$ python3 -q
>>> import numpy as np
>>> import numpy.linalg as la
>>> np.set_printoptions(precision=3, suppress=True, linewidth=120, sign=" ")
>>> arr = np.load("case3.npy")
>>> arr
array([[ 5.,  1.,  5.,  2.,  4.,  4.,  2.,  3.,  3.,  4.,  0.,  2., -2.],
       [ 3.,  1.,  0.,  2.,  1.,  0.,  5.,  3.,  2.,  1.,  2.,  3.,  1.],
       [ 0.,  2.,  0.,  2.,  4.,  2.,  3.,  0.,  2.,  1.,  2.,  1., -2.],
       [ 1.,  4.,  1.,  5.,  5.,  2.,  2.,  1.,  4.,  0.,  0., -3., -2.],
       [ 2.,  3.,  0.,  5.,  2.,  1.,  4.,  1.,  3.,  4.,  5.,  3., -3.],
       [ 5.,  4.,  5.,  4.,  5.,  1.,  4.,  3.,  3.,  4.,  0.,  0., -2.],
       [ 0.,  0.,  1.,  4.,  5.,  3.,  0.,  1.,  0.,  1.,  0.,  0.,  0.],
       [ 0.,  4.,  5.,  3.,  4.,  0.,  1.,  1.,  3.,  2.,  0.,  3.,  0.],
       [ 2.,  1.,  3.,  1.,  3.,  0.,  2.,  4.,  0.,  2.,  4.,  2.,  0.],
       [ 4.,  0.,  5.,  3.,  5.,  0.,  5.,  0.,  2.,  1.,  3.,  3.,  1.],
       [ 1.,  4.,  5.,  1.,  0.,  2.,  5.,  2.,  1.,  5.,  0.,  0., -1.],
       [ 0.,  0.,  0.,  0.,  0.,  0.,  0.,  0.,  0.,  0.,  0.,  5.,  0.],
       [ 0.,  0.,  0.,  0.,  0.,  0.,  0.,  0.,  0.,  0.,  0.,  4.,  5.]])
>>> q, R = la.qr(arr)
>>> np.allclose(R.T @ R, arr.T @ arr)
True
>>> q.shape, R.shape
((13, 13), (13, 13))
>>> np.trace(q @ q.T)
np.float64(13.0)
>>> M2 = la.inv(arr)
>>> round(la.cond(arr), 3)
np.float64(41.776)
>>> np.allclose(M2, arr.T)
False
>>> round(la.det(arr) * la.det(M2), 3)
np.float64(1.0)
>>> th = np.radians(90)
>>> R = np.eye(13)
>>> R[11, 11] = R[4, 4] = np.cos(th)
>>> R[11, 4], R[4, 11] = -np.sin(th), np.sin(th)
>>> M2 = arr @ R.T
>>> np.round(la.det(R), 3), np.trace(R)
(np.float64(1.0), np.float64(11.0))
>>> np.abs(M2 - arr).max(axis=0)
array([ 0.,  0.,  0.,  0.,  8.,  0.,  0.,  0.,  0.,  0.,  0.,  8.,  0.])
>>> M2 = np.array([[1, 2],
...     [0, 1],
...     [2, 1],
...     [2, 0],
...     [0, 0],
...     [1, 2],
...     [1, 2],
...     [0, 0],
...     [1, 0],
...     [2, 0],
...     [2, 2],
...     [1, 2],
...     [0, 1]])
>>> la.matrix_rank(arr @ M2)
np.int64(2)
>>> np.vstack([arr, M2.T]).shape
(15, 13)
>>> np.einsum("ij->j", arr)
array([23., 24., 30., 32., 38., 15., 33., 19., 23., 25., 16., 23., -5.])
>>> np.einsum("ij,ij->i", arr, arr)
array([ 133.,   68.,   51.,  106.,  128.,  162.,   53.,   90.,   68.,  124.,  103.,   25.,   41.])
>>> data = np.loadtxt("sample10.csv", delimiter=",")
>>> data
array([[ 0.,  0.,  0.,  0., -3.,  1.,  5., -1., -3.,  4.],
       [ 0.,  0.,  0.,  0., -4., -1., -4.,  2.,  1.,  3.],
       [ 0.,  0.,  0.,  0.,  1., -2.,  1.,  1., -4., -3.],
       [ 0.,  0.,  0.,  0.,  5., -3., -2., -4.,  0.,  4.],
       [-3., -4.,  1.,  5.,  0.,  0.,  0.,  0.,  0.,  0.],
       [ 1., -1., -2., -3.,  0.,  0.,  0.,  0.,  0.,  0.],
       [ 5., -4.,  1., -2.,  0.,  0.,  0.,  0.,  0.,  0.],
       [-1.,  2.,  1., -4.,  0.,  0.,  0.,  0.,  0.,  0.],
       [-3.,  1., -4.,  0.,  0.,  0.,  0.,  0.,  0.,  0.],
       [ 4.,  3., -3.,  4.,  0.,  0.,  0.,  0.,  0.,  0.]])
>>> evals, V = la.eigh(data)
>>> la.eigvalsh(data + 4 * np.eye(10))
array([-4.687, -3.674, -3.512, -0.382,  4.   ,  4.   ,  8.382, 11.512, 11.674, 12.687])
>>> np.unique(evals.round(6) + 0, return_counts=True)[1]
array([ 1,  1,  1,  1,  2,  1,  1,  1,  1])
>>> rank = la.matrix_rank(data)
>>> rank
np.int64(8)
>>> null = la.svd(data)[2][rank:].T
>>> la.matrix_rank(data.T @ data), la.matrix_rank(data @ data.T)
(np.int64(8), np.int64(8))
>>> np.allclose(data @ null, 0)
True
>>> [int(la.matrix_rank(data[:i])) for i in range(1, len(data) + 1)]
[1, 2, 3, 4, 5, 6, 7, 8, 8, 8]
>>> th = np.radians(135)
>>> R = np.eye(10)
>>> R[9, 9] = R[8, 8] = np.cos(th)
>>> R[9, 8], R[8, 9] = -np.sin(th), np.sin(th)
>>> R
array([[ 1.   ,  0.   ,  0.   ,  0.   ,  0.   ,  0.   ,  0.   ,  0.   ,  0.   ,  0.   ],
       [ 0.   ,  1.   ,  0.   ,  0.   ,  0.   ,  0.   ,  0.   ,  0.   ,  0.   ,  0.   ],
       [ 0.   ,  0.   ,  1.   ,  0.   ,  0.   ,  0.   ,  0.   ,  0.   ,  0.   ,  0.   ],
       [ 0.   ,  0.   ,  0.   ,  1.   ,  0.   ,  0.   ,  0.   ,  0.   ,  0.   ,  0.   ],
       [ 0.   ,  0.   ,  0.   ,  0.   ,  1.   ,  0.   ,  0.   ,  0.   ,  0.   ,  0.   ],
       [ 0.   ,  0.   ,  0.   ,  0.   ,  0.   ,  1.   ,  0.   ,  0.   ,  0.   ,  0.   ],
       [ 0.   ,  0.   ,  0.   ,  0.   ,  0.   ,  0.   ,  1.   ,  0.   ,  0.   ,  0.   ],
       [ 0.   ,  0.   ,  0.   ,  0.   ,  0.   ,  0.   ,  0.   ,  1.   ,  0.   ,  0.   ],
       [ 0.   ,  0.   ,  0.   ,  0.   ,  0.   ,  0.   ,  0.   ,  0.   , -0.707,  0.707],
       [ 0.   ,  0.   ,  0.   ,  0.   ,  0.   ,  0.   ,  0.   ,  0.   , -0.707, -0.707]])
>>> M2 = data @ R.T
>>> M2
array([[ 0.   ,  0.   ,  0.   ,  0.   , -3.   ,  1.   ,  5.   , -1.   ,  4.95 , -0.707],
       [ 0.   ,  0.   ,  0.   ,  0.   , -4.   , -1.   , -4.   ,  2.   ,  1.414, -2.828],
       [ 0.   ,  0.   ,  0.   ,  0.   ,  1.   , -2.   ,  1.   ,  1.   ,  0.707,  4.95 ],
       [ 0.   ,  0.   ,  0.   ,  0.   ,  5.   , -3.   , -2.   , -4.   ,  2.828, -2.828],
       [-3.   , -4.   ,  1.   ,  5.   ,  0.   ,  0.   ,  0.   ,  0.   ,  0.   ,  0.   ],
       [ 1.   , -1.   , -2.   , -3.   ,  0.   ,  0.   ,  0.   ,  0.   ,  0.   ,  0.   ],
       [ 5.   , -4.   ,  1.   , -2.   ,  0.   ,  0.   ,  0.   ,  0.   ,  0.   ,  0.   ],
       [-1.   ,  2.   ,  1.   , -4.   ,  0.   ,  0.   ,  0.   ,  0.   ,  0.   ,  0.   ],
       [-3.   ,  1.   , -4.   ,  0.   ,  0.   ,  0.   ,  0.   ,  0.   ,  0.   ,  0.   ],
       [ 4.   ,  3.   , -3.   ,  4.   ,  0.   ,  0.   ,  0.   ,  0.   ,  0.   ,  0.   ]])
>>> M = np.loadtxt("block1.csv", delimiter=",")
>>> M
array([[ 0.,  0.,  0.,  1.,  1., -2.],
       [ 0.,  0.,  0.,  0.,  0.,  0.],
       [ 0.,  3.,  0.,  0.,  0.,  3.],
       [-2.,  0.,  0.,  3.,  3., -3.],
       [-1.,  1.,  0.,  0.,  0.,  0.],
       [ 0.,  0.,  0.,  0.,  0., -2.],
       [ 0.,  0.,  0.,  0.,  0.,  0.],
       [ 0.,  0.,  0.,  0.,  0.,  0.],
       [ 0.,  0.,  3.,  0.,  0.,  0.],
       [ 0.,  0.,  0., -3.,  0., -1.]])
>>> proj = M @ la.solve(M.T @ M, M.T)
>>> np.allclose(proj @ proj, proj)
True
>>> np.trace(proj)
np.float64(6.0)
>>> np.round(proj @ M[:, 3], 3) + 0
array([ 1.,  0.,  0.,  3.,  0.,  0.,  0.,  0.,  0., -3.])
>>> np.diag(proj)
array([ 0.565,  0.   ,  0.979,  0.952,  0.807,  0.698,  0.   ,  0.   ,  1.   ,  1.   ])
>>> vec = np.array([2, 2, 0, 1, 1, 1])
>>> rhs = M @ vec
>>> beta, lr = np.zeros(6), 1 / la.norm(M, 2) ** 2
>>> for i in range(25):
...     beta -= lr * M.T @ (M @ beta - rhs)
...     if i % 5 == 0: print(i, round(la.norm(M @ beta - rhs), 3))
... 
0 5.579
5 2.309
10 1.99
15 1.737
20 1.521
>>> round(la.cond(M), 3)
np.float64(7.289)
>>> rng = np.random.default_rng(272379)
>>> J = np.eye(11, dtype=int)[rng.permutation(11)]
>>> J
array([[ 1,  0,  0,  0,  0,  0,  0,  0,  0,  0,  0],
       [ 0,  0,  0,  1,  0,  0,  0,  0,  0,  0,  0],
       [ 0,  0,  0,  0,  0,  0,  0,  1,  0,  0,  0],
       [ 0,  0,  1,  0,  0,  0,  0,  0,  0,  0,  0],
       [ 0,  0,  0,  0,  0,  0,  1,  0,  0,  0,  0],
       [ 0,  1,  0,  0,  0,  0,  0,  0,  0,  0,  0],
       [ 0,  0,  0,  0,  0,  0,  0,  0,  0,  0,  1],
       [ 0,  0,  0,  0,  0,  0,  0,  0,  0,  1,  0],
       [ 0,  0,  0,  0,  1,  0,  0,  0,  0,  0,  0],
       [ 0,  0,  0,  0,  0,  0,  0,  0,  1,  0,  0],
       [ 0,  0,  0,  0,  0,  1,  0,  0,  0,  0,  0]])
>>> la.matrix_power(J, 100)
array([[ 1,  0,  0,  0,  0,  0,  0,  0,  0,  0,  0],
       [ 0,  1,  0,  0,  0,  0,  0,  0,  0,  0,  0],
       [ 0,  0,  1,  0,  0,  0,  0,  0,  0,  0,  0],
       [ 0,  0,  0,  1,  0,  0,  0,  0,  0,  0,  0],
       [ 0,  0,  0,  0,  1,  0,  0,  0,  0,  0,  0],
       [ 0,  0,  0,  0,  0,  1,  0,  0,  0,  0,  0],
       [ 0,  0,  0,  0,  0,  0,  1,  0,  0,  0,  0],
       [ 0,  0,  0,  0,  0,  0,  0,  1,  0,  0,  0],
       [ 0,  0,  0,  0,  0,  0,  0,  0,  1,  0,  0],
       [ 0,  0,  0,  0,  0,  0,  0,  0,  0,  1,  0],
       [ 0,  0,  0,  0,  0,  0,  0,  0,  0,  0,  1]])
>>> la.matrix_power(J, 2)
array([[ 1,  0,  0,  0,  0,  0,  0,  0,  0,  0,  0],
       [ 0,  0,  1,  0,  0,  0,  0,  0,  0,  0,  0],
       [ 0,  0,  0,  0,  0,  0,  0,  0,  0,  1,  0],
       [ 0,  0,  0,  0,  0,  0,  0,  1,  0,  0,  0],
       [ 0,  0,  0,  0,  0,  0,  0,  0,  0,  0,  1],
       [ 0,  0,  0,  1,  0,  0,  0,  0,  0,  0,  0],
       [ 0,  0,  0,  0,  0,  1,  0,  0,  0,  0,  0],
       [ 0,  0,  0,  0,  0,  0,  0,  0,  1,  0,  0],
       [ 0,  0,  0,  0,  0,  0,  1,  0,  0,  0,  0],
       [ 0,  0,  0,  0,  1,  0,  0,  0,  0,  0,  0],
       [ 0,  1,  0,  0,  0,  0,  0,  0,  0,  0,  0]])
>>> p = np.eye(11)[9]
>>> for _ in range(4):
...     p = p @ J
...     print(p.round(3))
... 
[ 0.  0.  0.  0.  0.  0.  0.  0.  1.  0.  0.]
[ 0.  0.  0.  0.  1.  0.  0.  0.  0.  0.  0.]
[ 0.  0.  0.  0.  0.  0.  1.  0.  0.  0.  0.]
[ 0.  0.  0.  0.  0.  0.  0.  0.  0.  0.  1.]
